In [1]: import numpy as np

In [2]: np.set_printoptions(precision=1, suppress=True, linewidth=140, floatmode="fixed")

In [3]: rng = np.random.default_rng(47297)

In [4]: F = np.array([[-2, 1, -2, -2, -1, 0],
   ...:     [-1, -2, 0, -1, 2, -1],
   ...:     [0, 1, 0, 0, 0, 1],
   ...:     [2, 2, 1, -2, -2, 0],
   ...:     [1, 2, 0, -2, 2, 0],
   ...:     [-2, -1, -2, -2, 0, 0],
   ...:     [-1, 0, -1, -1, 0, 2]]) * (rng.random((7, 6)) < 0.3)

In [5]: print(F)
[[-2  0  0  0  0  0]
 [-1 -2  0  0  2  0]
 [ 0  0  0  0  0  0]
 [ 2  0  0  0  0  0]
 [ 0  2  0  0  2  0]
 [ 0  0  0 -2  0  0]
 [ 0  0  0  0  0  2]]

In [6]: left, sigma, Vt = np.linalg.svd(F, full_matrices=False)

In [7]: np.abs(left[:, 0]).round(6).argmax()
Out[7]: np.int64(1)

In [8]: sigma
Out[8]: array([3.4, 2.8, 2.4, 2.0, 2.0, 0.0])

In [9]: print(left.shape, sigma.shape, Vt.shape)
(7, 6) (6,) (6, 6)

In [10]: def softmax(z):
    ...:     e = np.exp(z - z.max(axis=-1, keepdims=True))
    ...:     return e / e.sum(axis=-1, keepdims=True)
    ...: 

In [11]: softmax(F[6])
Out[11]: array([0.1, 0.1, 0.1, 0.1, 0.1, 0.6])

In [12]: np.round(softmax(10 * F[6]), 1) + 0
Out[12]: array([0.0, 0.0, 0.0, 0.0, 0.0, 1.0])

In [13]: S = F @ F.T / np.sqrt(6)

In [14]: softmax(S)[6] @ F
Out[14]: array([-0.1,  0.0,  0.0, -0.2,  0.4,  0.9])

In [15]: softmax(S).round(6).argmax(axis=1)
Out[15]: array([0, 1, 0, 3, 4, 5, 6])

In [16]: left, sigma, Vt = np.linalg.svd(F)

In [17]: np.argmax(sigma[:-1] / (sigma[1:] + 1e-6)) + 1
Out[17]: np.int64(5)

In [18]: M2 = left[:, :5] @ np.diag(sigma[:5]) @ Vt[:5]

In [19]: np.round(np.linalg.norm(F - M2) / np.linalg.norm(F), 1)
Out[19]: np.float64(0.0)

In [20]: np.linalg.matrix_rank(F, rtol=0.05)
Out[20]: np.int64(5)

In [21]: print(np.round(np.linalg.norm(F - M2, 2), 1), sigma[5])
0.0 0.0

In [22]: np.linalg.matrix_rank(M2)
Out[22]: np.int64(5)

In [23]: rank = np.linalg.matrix_rank(F)

In [24]: print(rank)
5

In [25]: null = np.linalg.svd(F)[2][rank:].T

In [26]: np.allclose(F @ null, 0)
Out[26]: True

In [27]: np.linalg.matrix_rank(F.T @ F), np.linalg.matrix_rank(F @ F.T)
Out[27]: (np.int64(5), np.int64(5))

In [28]: [int(np.linalg.matrix_rank(np.delete(F, i, axis=0))) for i in range(7)]
Out[28]: [5, 4, 5, 5, 4, 4, 4]

In [29]: F @ null
Out[29]: 
array([[0.0],
       [0.0],
       [0.0],
       [0.0],
       [0.0],
       [0.0],
       [0.0]])

In [30]: null[:, 0] / null[np.abs(null[:, 0]).round(6).argmax(), 0]
Out[30]: array([0.0, 0.0, 1.0, 0.0, 0.0, 0.0])

In [31]: null @ null.T
Out[31]: 
array([[0.0, 0.0, 0.0, 0.0, 0.0, 0.0],
       [0.0, 0.0, 0.0, 0.0, 0.0, 0.0],
       [0.0, 0.0, 1.0, 0.0, 0.0, 0.0],
       [0.0, 0.0, 0.0, 0.0, 0.0, 0.0],
       [0.0, 0.0, 0.0, 0.0, 0.0, 0.0],
       [0.0, 0.0, 0.0, 0.0, 0.0, 0.0]])

In [32]: [int(np.linalg.matrix_rank(F[:i])) for i in range(1, len(F) + 1)]
Out[32]: [1, 2, 2, 2, 3, 4, 5]
